$ python -q
>>> import numpy as np
>>> np.set_printoptions(precision=2, suppress=True, linewidth=200, sign=" ")
>>> rnd = lambda a: np.round(a, 2) + 0
>>> K = np.load("run2.npy")
>>> print(K)
[[ 35.   0. -48. -18.  42. -36.  30. -36.  30.  18.  24. -42.   0.  30.]
 [  0.  -1.   0.   0.   0.   0.   0.   0.   0.   0.   0.   0.   0.   0.]
 [-48.   0.  63.  24. -56.  48. -40.  48. -40. -24. -32.  56.   0. -40.]
 [-18.   0.  24.   8. -21.  18. -15.  18. -15.  -9. -12.  21.   0. -15.]
 [ 42.   0. -56. -21.  48. -42.  35. -42.  35.  21.  28. -49.   0.  35.]
 [-36.   0.  48.  18. -42.  35. -30.  36. -30. -18. -24.  42.   0. -30.]
 [ 30.   0. -40. -15.  35. -30.  24. -30.  25.  15.  20. -35.   0.  25.]
 [-36.   0.  48.  18. -42.  36. -30.  35. -30. -18. -24.  42.   0. -30.]
 [ 30.   0. -40. -15.  35. -30.  25. -30.  24.  15.  20. -35.   0.  25.]
 [ 18.   0. -24.  -9.  21. -18.  15. -18.  15.   8.  12. -21.   0.  15.]
 [ 24.   0. -32. -12.  28. -24.  20. -24.  20.  12.  15. -28.   0.  20.]
 [-42.   0.  56.  21. -49.  42. -35.  42. -35. -21. -28.  48.   0. -35.]
 [  0.   0.   0.   0.   0.   0.   0.   0.   0.   0.   0.   0.  -1.   0.]
 [ 30.   0. -40. -15.  35. -30.  25. -30.  25.  15.  20. -35.   0.  24.]]
>>> print(np.linalg.matrix_rank(K))
14
>>> print(K.sum(axis=1))
[ 29.  -1. -41. -16.  34. -31.  24. -31.  24.  14.  19. -36.  -1.  24.]
>>> print(np.abs(K).max())
63.0
>>> print(np.unravel_index(np.abs(K).argmax(), K.shape))
(np.int64(2), np.int64(2))
>>> print(rnd(K.mean(axis=0)))
[ 2.07 -0.07 -2.93 -1.14  2.43 -2.21  1.71 -2.21  1.71  1.    1.36 -2.57 -0.07  1.71]
>>> print(np.count_nonzero(K))
146
>>> print(rnd(np.linalg.svd(K, compute_uv=False)))
[ 378.    1.    1.    1.    1.    1.    1.    1.    1.    1.    1.    1.    1.    1.]
>>> print(np.linalg.matrix_rank(K, rtol=0.1))
1
>>> print(rnd(np.abs(np.linalg.svd(K)[2][-1])))
[ 0.95  0.    0.13  0.05  0.12  0.1   0.08  0.1   0.08  0.05  0.07  0.12  0.    0.08]
>>> print([round(float(x), 2) for x in np.linalg.svd(K, compute_uv=False)[:3]])
[378.0, 1.0, 1.0]
>>> x = np.array([3, 3, 2, 1, 0, 0, 3, 0, 2, 3, 2, 2, 2, 2])
>>> target = K @ x
>>> print(target)
[ 219.   -3. -298. -112.  259. -222.  182. -222.  183.  108.  146. -261.   -2.  183.]
>>> print(rnd(np.linalg.solve(K, target)))
[ 3.  3.  2.  1.  0.  0.  3.  0.  2.  3.  2.  2.  2.  2.]
>>> q, r_ = np.linalg.qr(K)
>>> print(rnd(np.abs(np.diag(r_))))
[ 116.5     1.      1.67    1.04    1.2     1.11    1.06    1.08    1.05    1.02    1.03    1.08    1.      1.03]
>>> print(q.shape, r_.shape)
(14, 14) (14, 14)
>>> print(np.allclose(r_.T @ r_, K.T @ K))
True
>>> print(np.trace(q @ q.T))
14.0
>>> W0 = np.loadtxt("w.csv", delimiter=",")
>>> print(W0)
[[ 0.  0.  1.  0.  0.  0.  1.  0.  0.  0.  0.  0.  0.]
 [ 0.  0.  1.  0.  1.  0.  0.  0.  1.  1.  0.  0.  0.]
 [ 1.  1.  0.  0.  0.  1.  0.  0.  1.  0.  0.  0.  0.]
 [ 0.  0.  0.  0.  1.  0.  0.  0.  0.  0.  0.  0.  0.]
 [ 0.  1.  0.  1.  0.  0.  0.  0.  0.  1.  0.  0.  0.]
 [ 0.  0.  1.  0.  0.  0.  0.  1.  0.  0.  0.  1.  1.]
 [ 1.  0.  0.  0.  0.  0.  0.  0.  1.  0.  0.  0.  0.]
 [ 0.  0.  0.  0.  0.  1.  0.  0.  0.  0.  0.  0.  0.]
 [ 0.  1.  1.  0.  0.  0.  1.  0.  0.  0.  0.  1.  0.]
 [ 0.  1.  0.  0.  1.  0.  0.  0.  0.  0.  1.  1.  0.]
 [ 0.  0.  0.  0.  0.  0.  0.  0.  0.  1.  0.  0.  0.]
 [ 0.  0.  0.  0.  0.  1.  0.  0.  1.  1.  0.  0.  0.]
 [ 0.  0.  0.  0.  0.  1.  0.  0.  0.  0.  0.  0.  0.]]
>>> # rows and columns are dependent
>>> U, s, VT = np.linalg.svd(W0)
>>> vecs = VT[:(s > 1e-8).sum()]
>>> rng = np.random.default_rng(63)
>>> x = W0[2] + -2 * W0[6] + rng.integers(2) * np.eye(13)[9]
>>> print(x)
[-1.  1.  0.  0.  0.  1.  0.  0. -1.  0.  0.  0.  0.]
>>> print(rnd(np.linalg.norm(x - vecs.T @ vecs @ x)))
0.0
>>> print(np.allclose(vecs.T @ vecs @ x, x))
True
>>> print(rnd(np.diag(vecs.T @ vecs)))
[ 1.   1.   1.   1.   1.   1.   1.   0.5  1.   1.   1.   1.   0.5]
>>> U, s, VT = np.linalg.svd(W0)
>>> print(np.argmax(s[:-1] / (s[1:] + 1e-6)) + 1)
12
>>> print(rnd(s))
[ 3.25  2.65  1.99  1.96  1.7   1.55  1.42  0.84  0.5   0.44  0.35  0.25  0.  ]
>>> other = U[:, :12] @ np.diag(s[:12]) @ VT[:12]
>>> print(rnd(np.linalg.norm(W0 - other) / np.linalg.norm(W0)))
0.0
>>> W1 = np.array([[2, 0, -4, 0, -5, 2],
...     [4, 3, -2, 2, -1, 1],
...     [3, 1, -3, -3, 3, 0],
...     [4, -3, -4, 2, 1, -3],
...     [3, -5, -5, -2, 1, 3],
...     [5, -5, 3, -5, -2, -5],
...     [5, 4, -4, -5, 1, -2],
...     [5, 3, -3, -5, -1, 2],
...     [5, -1, 2, 0, 4, -5],
...     [1, -2, 5, -5, -4, -4],
...     [0, 1, -1, -5, 2, 1],
...     [1, 1, -2, -5, -2, 3],
...     [-1, -4, 4, -1, 5, 2]])
>>> c = np.array([-8, -4, 7, 8, 5, -6])
>>> H = np.maximum(W0 @ W1 + c, 0)
>>> print(rnd((H > 0).mean(axis=0)))
[ 0.38  0.15  0.77  0.54  1.    0.15]
>>> print((H > 0).astype(int))
[[ 0  1  0  0  1  0]
 [ 1  0  1  0  1  0]
 [ 1  0  1  1  1  0]
 [ 0  0  1  1  1  0]
 [ 1  0  1  1  1  0]
 [ 0  0  1  0  1  1]
 [ 0  0  1  1  1  0]
 [ 0  0  1  1  1  0]
 [ 1  1  0  0  1  0]
 [ 0  0  0  0  1  1]
 [ 0  0  1  1  1  0]
 [ 1  0  1  0  1  0]
 [ 0  0  1  1  1  0]]
>>> print(H)
[[  0.   1.   0.   0.   9.   0.]
 [  4.   0.   6.   0.   9.   0.]
 [  8.   0.   6.   5.   1.   0.]
 [  0.   0.   2.   6.   6.   0.]
 [  1.   0.   6.   7.   1.   0.]
 [  0.   0.   3.   0.  10.   1.]
 [  0.   0.   5.   8.   4.   0.]
 [  0.   0.  10.   3.   3.   0.]
 [  5.   5.   0.   0.   6.   0.]
 [  0.   0.   0.   0.   5.   2.]
 [  0.   0.  12.   3.   1.   0.]
 [  3.   0.  17.   0.   3.   0.]
 [  0.   0.  10.   3.   3.   0.]]
>>> C = np.array([[1, 0, 1], [5, 5, 0], [4, 5, 2], [5, 3, 0], [3, 4, 0], [4, 0, 5]])
>>> print(W1 @ C)
[[-21 -40   4]
 [ 22   7   5]
 [-10  -7  -3]
 [-26 -25 -19]
 [-37 -52   8]
 [-59 -33 -14]
 [-21 -11 -13]
 [-12 -19   9]
 [  0  21 -16]
 [-42 -16  -9]
 [-14  -7   3]
 [-21 -28  12]
 [ 13  17  17]]
>>> print(H @ C)
[[ 32.  41.   0.]
 [ 55.  66.  16.]
 [ 60.  49.  20.]
 [ 56.  52.   4.]
 [ 63.  55.  13.]
 [ 46.  55.  11.]
 [ 72.  65.  10.]
 [ 64.  71.  20.]
 [ 48.  49.   5.]
 [ 23.  20.  10.]
 [ 66.  73.  24.]
 [ 80.  97.  37.]
 [ 64.  71.  20.]]
>>> evals, vecs = np.linalg.eigh(W0)
>>> print(rnd(np.linalg.eigvalsh(W0 @ W0)))
[  0.     0.06   0.13   0.19   0.25   0.7    2.     2.4    2.89   3.83   3.98   7.    10.57]
>>> print((evals > 1e-8).sum(), (evals < -1e-8).sum())
6 6
>>> print(rnd(evals.sum()), np.trace(W0))
0.0 0.0
>>> print(rnd(np.linalg.svd(W0, compute_uv=False)))
[ 3.25  2.65  1.99  1.96  1.7   1.55  1.42  0.84  0.5   0.44  0.35  0.25  0.  ]
>>> X = np.loadtxt("test3.csv", delimiter=",")
>>> print(X)
[[ 0.  1.  0.  0.  1.  0.  0.  1.  1.  0.  1.  1.  0.]
 [ 1.  0.  0.  0.  1.  0.  1.  1.  1.  0.  1.  1.  0.]
 [ 0.  0.  0.  0.  0.  1.  0.  0.  0.  0.  0.  0.  1.]
 [ 0.  0.  0.  0.  0.  0.  0.  0.  0.  1.  0.  0.  0.]
 [ 1.  1.  0.  0.  0.  0.  0.  1.  1.  0.  1.  1.  0.]
 [ 0.  0.  1.  0.  0.  0.  0.  0.  0.  0.  0.  0.  1.]
 [ 0.  1.  0.  0.  0.  0.  0.  1.  0.  0.  1.  1.  0.]
 [ 1.  1.  0.  0.  1.  0.  1.  0.  1.  0.  1.  1.  0.]
 [ 1.  1.  0.  0.  1.  0.  0.  1.  0.  0.  1.  0.  0.]
 [ 0.  0.  0.  1.  0.  0.  0.  0.  0.  0.  0.  0.  0.]
 [ 1.  1.  0.  0.  1.  0.  1.  1.  1.  0.  0.  1.  0.]
 [ 1.  1.  0.  0.  1.  0.  1.  1.  0.  0.  1.  0.  0.]
 [ 0.  0.  1.  0.  0.  1.  0.  0.  0.  0.  0.  0.  0.]]
>>> # equal to its transpose
>>> print(np.all(np.linalg.eigvalsh(X) > 0))
False
>>> print(rnd(np.linalg.det(X)))
-10.0
>>> print(rnd(np.sort(np.linalg.eigvals(X).real)))
[-1.9  -1.74 -1.   -1.   -1.   -1.   -1.   -1.   -0.3   0.81  1.    2.    6.13]
>>> print(np.flatnonzero(np.linalg.matrix_power((X != 0) + (X.T != 0) + np.eye(13), 13)[8]))
[  0   1   4   6   7   8  10  11]
>>> labels = rng.permutation(14)
>>> print(labels)
[  3   7   0   1  12  10  13  11   2   4   8   6   5   9]
>>> other = K[labels][:, labels]
>>> print(rnd(np.sort(np.abs(np.linalg.eigvals(other)))))
[   1.    1.    1.    1.    1.    1.    1.    1.    1.    1.    1.    1.    1.  378.]
>>> print(np.allclose(other, K))
False
>>> print(rnd(np.linalg.det(other)), rnd(np.linalg.det(K[labels])))
-378.0 378.0
